In [1]: import numpy as np

In [2]: import numpy.linalg as la

In [3]: np.set_printoptions(precision=2, suppress=True, linewidth=120, floatmode="fixed")

In [4]: rnd = lambda a: np.round(a, 2) + 0

In [5]: data = np.load("sample1.npy")

In [6]: data
Out[6]: 
array([[4, 2, 2, 5],
       [0, 0, 1, 0],
       [0, 0, 4, 3],
       [0, 0, 0, 2]])

In [7]: B = data[0, 0] * data[1:] - np.outer(data[1:, 0], data[0])

In [8]: B
Out[8]: 
array([[ 0,  0,  4,  0],
       [ 0,  0, 16, 12],
       [ 0,  0,  0,  8]])

In [9]: data[:, 0] / data[0, 0]
Out[9]: array([1.00, 0.00, 0.00, 0.00])

In [10]: la.matrix_rank(B), la.matrix_rank(data)
Out[10]: (np.int64(2), np.int64(3))

In [11]: print(np.flatnonzero(~B.round(6).any(axis=1)))
[]

In [12]: rnd(la.det(data))
Out[12]: np.float64(0.0)

In [13]: print(np.allclose(data @ data.T, data.T @ data))
False

In [14]: (data - data.T) / 2
Out[14]: 
array([[ 0.00,  1.00,  1.00,  2.50],
       [-1.00,  0.00,  0.50,  0.00],
       [-1.00, -0.50,  0.00,  1.50],
       [-2.50,  0.00, -1.50,  0.00]])

In [15]: np.prod(np.diag(data)), rnd(la.det(data))
Out[15]: (np.int64(0), np.float64(0.0))

In [16]: la.matrix_rank(data - data[0, 0] * np.eye(4))
Out[16]: np.int64(3)

In [17]: print([int(la.matrix_rank(la.matrix_power(data, p))) for p in range(1, 5)])
[3, 3, 3, 3]

In [18]: rnd(np.sort(la.eigvals(data)))
Out[18]: array([0.00, 2.00, 4.00, 4.00])

In [19]: rk = la.matrix_rank(data)

In [20]: rk
Out[20]: np.int64(3)

In [21]: null = la.svd(data)[2][rk:].T

In [22]: [int(la.matrix_rank(data[:i])) for i in range(1, len(data) + 1)]
Out[22]: [1, 2, 3, 3]

In [23]: rnd(data @ null)
Out[23]: 
array([[0.00],
       [0.00],
       [0.00],
       [0.00]])

In [24]: null.shape
Out[24]: (4, 1)

In [25]: rnd(null @ null.T)
Out[25]: 
array([[ 0.20, -0.40,  0.00,  0.00],
       [-0.40,  0.80,  0.00,  0.00],
       [ 0.00,  0.00,  0.00,  0.00],
       [ 0.00,  0.00,  0.00,  0.00]])

In [26]: la.matrix_rank(data.T @ data), la.matrix_rank(data @ data.T)
Out[26]: (np.int64(3), np.int64(3))

In [27]: A = np.load("arr.npy")

In [28]: rnd(A)
Out[28]: 
array([[  0.32,   1.06,   0.04,  -2.58, -10.80,   8.08],
       [  5.63,   4.57,  -4.05,   4.34,   6.67,  13.85],
       [  3.84,   7.40,   4.91, -14.99,   2.85,  -1.61],
       [ -9.82,   0.90,  10.87,   4.63,   3.40,   3.63],
       [  1.98, -11.81,   3.28,  -1.87,   3.27,   6.57],
       [ -9.05,   2.30,  -6.78,  -5.93,   4.89,   1.55]])

In [29]: np.allclose(A @ A.T, A.T @ A)
Out[29]: False

In [30]: np.allclose(A, A.T)
Out[30]: False

In [31]: f = np.array([5, 1, -1, 1, -5, 4])

In [32]: B = A + np.outer(f, np.eye(6)[5])

In [33]: rnd(B)
Out[33]: 
array([[  0.32,   1.06,   0.04,  -2.58, -10.80,  13.08],
       [  5.63,   4.57,  -4.05,   4.34,   6.67,  14.85],
       [  3.84,   7.40,   4.91, -14.99,   2.85,  -2.61],
       [ -9.82,   0.90,  10.87,   4.63,   3.40,   4.63],
       [  1.98, -11.81,   3.28,  -1.87,   3.27,   1.57],
       [ -9.05,   2.30,  -6.78,  -5.93,   4.89,   5.55]])

In [34]: B = A / la.norm(A, axis=1, keepdims=True)

In [35]: gram = B @ B.T

In [36]: print(np.argwhere(np.triu(np.abs(gram) > 0.95, 1)))
[]

In [37]: (gram - 2 * np.eye(6)).round(6).argmax(axis=1)
Out[37]: array([1, 4, 5, 4, 1, 2])

In [38]: (np.abs(gram) > 0.9).astype(int)
Out[38]: 
array([[1, 0, 0, 0, 0, 0],
       [0, 1, 0, 0, 0, 0],
       [0, 0, 1, 0, 0, 0],
       [0, 0, 0, 1, 0, 0],
       [0, 0, 0, 0, 1, 0],
       [0, 0, 0, 0, 0, 1]])

In [39]: E = np.load("a.npy")

In [40]: E
Out[40]: 
array([[2, 0, 0, 0, 0],
       [0, 0, 0, 0, 0],
       [0, 2, 0, 0, 0],
       [0, 0, 0, 0, 2],
       [0, 0, 0, 0, 0]])

In [41]: rnd(la.eigvals(data))
Out[41]: array([4.00, 0.00, 4.00, 2.00])

In [42]: rnd(la.det(data[::-1]))
Out[42]: np.float64(0.0)

In [43]: np.einsum("ij,ji->", data, data)
Out[43]: np.int64(36)

In [44]: rnd(la.det(data.T))
Out[44]: np.float64(0.0)

In [45]: rnd(la.det(2 * data)), rnd(la.det(data))
Out[45]: (np.float64(0.0), np.float64(0.0))

In [46]: E.T @ E
Out[46]: 
array([[4, 0, 0, 0, 0],
       [0, 4, 0, 0, 0],
       [0, 0, 0, 0, 0],
       [0, 0, 0, 0, 0],
       [0, 0, 0, 0, 4]])

In [47]: rnd(la.norm(E, axis=0))
Out[47]: array([2.00, 2.00, 0.00, 0.00, 2.00])

In [48]: print(np.abs(np.diag(la.qr(E)[1])) > 1e-9)
[ True  True False False False]

In [49]: Q, _ = la.qr(np.array([[0.3, 0.7], [-1.0, -0.4], [-1.4, 0.1]]))

In [50]: mat = Q @ Q.T

In [51]: rnd(mat)
Out[51]: 
array([[ 0.76, -0.37,  0.21],
       [-0.37,  0.43,  0.33],
       [ 0.21,  0.33,  0.81]])

In [52]: vals, vecs = la.eigh(mat)

In [53]: rnd(vals)
Out[53]: array([0.00, 1.00, 1.00])

In [54]: print(np.unique(vals.round(6) + 0, return_counts=True)[1])
[1 2]

In [55]: (vals > 1e-8).sum(), (vals < -1e-8).sum()
Out[55]: (np.int64(2), np.int64(0))

In [56]: rnd(vecs.T @ vecs)
Out[56]: 
array([[1.00, 0.00, 0.00],
       [0.00, 1.00, 0.00],
       [0.00, 0.00, 1.00]])

In [57]: rnd(la.eigvalsh(mat + -3 * np.eye(3)))
Out[57]: array([-3.00, -2.00, -2.00])

In [58]: t = np.radians(120)

In [59]: Rm = np.eye(3)

In [60]: Rm[1, 1] = Rm[2, 2] = np.cos(t)

In [61]: Rm[1, 2], Rm[2, 1] = -np.sin(t), np.sin(t)

In [62]: rnd(Rm)
Out[62]: 
array([[ 1.00,  0.00,  0.00],
       [ 0.00, -0.50, -0.87],
       [ 0.00,  0.87, -0.50]])

In [63]: B = mat @ Rm.T

In [64]: print(np.allclose(la.norm(mat, axis=1), la.norm(B, axis=1)))
True

In [65]: print(rnd(la.det(Rm)), rnd(np.trace(Rm)))
1.0 0.0

In [66]: np.flatnonzero(la.matrix_power((Rm != 0) + (Rm.T != 0) + np.eye(3), 3)[1])
Out[66]: array([1, 2])

In [67]: rnd(la.norm(data, 2) / la.norm(data))
Out[67]: np.float64(0.91)

In [68]: la.cond(data) > 100
Out[68]: np.True_

In [69]: np.argsort(-la.norm(data, axis=0).round(6), kind="stable")[:3]
Out[69]: array([3, 2, 0])

In [70]: F = np.load("w.npy")

In [71]: F
Out[71]: 
array([[1, 2, 1, 0, 1],
       [1, 1, 2, 1, 0],
       [0, 1, 1, 2, 1],
       [1, 0, 1, 1, 2],
       [2, 1, 0, 1, 1]])

In [72]: Q, Rm = la.qr(F)

In [73]: rnd(np.abs(np.diag(Rm)))
Out[73]: array([2.65, 1.85, 1.84, 1.77, 1.57])

In [74]: rnd(Q.T @ Q)
Out[74]: 
array([[1.00, 0.00, 0.00, 0.00, 0.00],
       [0.00, 1.00, 0.00, 0.00, 0.00],
       [0.00, 0.00, 1.00, 0.00, 0.00],
       [0.00, 0.00, 0.00, 1.00, 0.00],
       [0.00, 0.00, 0.00, 0.00, 1.00]])

In [75]: print(rnd(abs(Rm[0, 0])), rnd(la.norm(F[:, 0])))
2.65 2.65

In [76]: np.einsum("ij,ji->", F, F)
Out[76]: np.int64(25)

In [77]: print(rnd(la.det(2 * F)), rnd(la.det(F)))
800.0 25.0

In [78]: x = np.array([1, 1, 2, 0, 1])

In [79]: y = F @ x

In [80]: c, lr = np.zeros(5), 1 / la.norm(F, 2) ** 2

In [81]: for i in range(4):
    ...:     c -= lr * F.T @ (F @ c - y)
    ...:     if i % 1 == 0: print(i, round(la.norm(F @ c - y), 2))
    ...: 
0 1.8
1 1.63
2 1.48
3 1.36

In [82]: rnd(c)
Out[82]: array([1.00, 1.12, 1.28, 0.72, 0.88])

In [83]: print(rnd(la.cond(F)))
4.25

In [84]: M = np.tril(np.array([[6, 8, 1], [9, 2, 3], [1, 7, 2]]), -1) + np.eye(3, dtype=int)

In [85]: M
Out[85]: 
array([[1, 0, 0],
       [9, 1, 0],
       [1, 7, 1]])

In [86]: W1 = np.array([[2, 0, 0, 2, 1, 1],
    ...:     [2, 0, 0, 1, 2, 0],
    ...:     [2, 1, 0, 0, 2, 2],
    ...:     [2, 0, 1, 2, 2, 0],
    ...:     [2, 2, 2, 1, 2, 1],
    ...:     [2, 1, 1, 1, 1, 1]])

In [87]: c = np.array([-2, 0, 1, 2, 1, -2])

In [88]: hid = np.maximum(A @ W1 + c, 0)

In [89]: (hid > 0).astype(int)
Out[89]: 
array([[0, 0, 0, 0, 0, 0],
       [1, 1, 1, 1, 1, 1],
       [1, 1, 0, 0, 1, 1],
       [1, 1, 1, 0, 1, 1],
       [1, 1, 1, 1, 0, 1],
       [0, 1, 1, 0, 0, 0]])

In [90]: rnd((hid > 0).mean(axis=0))
Out[90]: array([0.67, 0.83, 0.67, 0.33, 0.50, 0.67])

In [91]: Z = np.array([[-8, 9, 7],
    ...:     [6, -8, 4],
    ...:     [-5, 5, 4],
    ...:     [4, -7, -1],
    ...:     [-3, 9, -9],
    ...:     [-4, 0, 7]])

In [92]: W1 @ Z
Out[92]: 
array([[-15,  13,  10],
       [-18,  29,  -5],
       [-24,  28,  14],
       [-19,  27,  -2],
       [-20,  23,  18],
       [-18,  17,  19]])

In [93]: (F @ F)[0]
Out[93]: array([5, 6, 6, 5, 3])

In [94]: np.allclose(F @ F.T, F.T @ F)
Out[94]: True

In [95]: Uu, sigma, Vt = la.svd(M)

In [96]: print(rnd(sigma))
[9.47 6.66 0.02]

In [97]: B = Uu[:, :2] @ np.diag(sigma[:2]) @ Vt[:2]

In [98]: rnd(np.abs(M - B).max())
Out[98]: np.float64(0.02)

In [99]: la.matrix_rank(B)
Out[99]: np.int64(2)

In [100]: rnd(B)
Out[100]: 
array([[ 1.00,  0.00, -0.02],
       [ 9.00,  1.00,  0.00],
       [ 1.00,  7.00,  1.00]])

In [101]: print(la.matrix_rank(M, rtol=0.05))
2

In [102]: f = np.array([-3, -1, -4, 5, 3, 0])

In [103]: g = np.array([-5, -5, -7, 3, 6])

In [104]: X = np.outer(f, g)

In [105]: print(X)
[[ 15  15  21  -9 -18]
 [  5   5   7  -3  -6]
 [ 20  20  28 -12 -24]
 [-25 -25 -35  15  30]
 [-15 -15 -21   9  18]
 [  0   0   0   0   0]]

In [106]: W1 = np.array([[2, 1], [1, 4], [2, 0], [2, 2], [5, 0]])

In [107]: c = np.array([5, 2])

In [108]: hid = np.maximum(X @ W1 + c, 0)

In [109]: hid
Out[109]: 
array([[ 0, 59],
       [ 0, 21],
       [ 0, 78],
       [40,  0],
       [26,  0],
       [ 5,  2]])

In [110]: (hid > 0).astype(int)
Out[110]: 
array([[0, 1],
       [0, 1],
       [0, 1],
       [1, 0],
       [1, 0],
       [1, 1]])

In [111]: la.matrix_rank(hid)
Out[111]: np.int64(2)

In [112]: Z = np.array([[4, -4, -1], [5, 0, 4]])

In [113]: (hid @ Z).round(6).argmax(axis=1)
Out[113]: array([0, 0, 0, 0, 0, 0])

In [114]: W1 @ Z
Out[114]: 
array([[ 13,  -8,   2],
       [ 24,  -4,  15],
       [  8,  -8,  -2],
       [ 18,  -8,   6],
       [ 20, -20,  -5]])

In [115]: hid @ Z
Out[115]: 
array([[ 295,    0,  236],
       [ 105,    0,   84],
       [ 390,    0,  312],
       [ 160, -160,  -40],
       [ 104, -104,  -26],
       [  30,  -20,    3]])

In [116]: P = hid @ la.solve(hid.T @ hid, hid.T)

In [117]: rnd(np.trace(P))
Out[117]: np.float64(2.0)

In [118]: rnd(P @ hid[:, 0])
Out[118]: array([ 0.00,  0.00,  0.00, 40.00, 26.00,  5.00])

In [119]: la.matrix_rank(np.eye(6) - P)
Out[119]: np.int64(4)

In [120]: np.allclose(P @ P, P)
Out[120]: True

In [121]: rnd(np.diag(P))
Out[121]: array([0.35, 0.04, 0.61, 0.70, 0.29, 0.01])
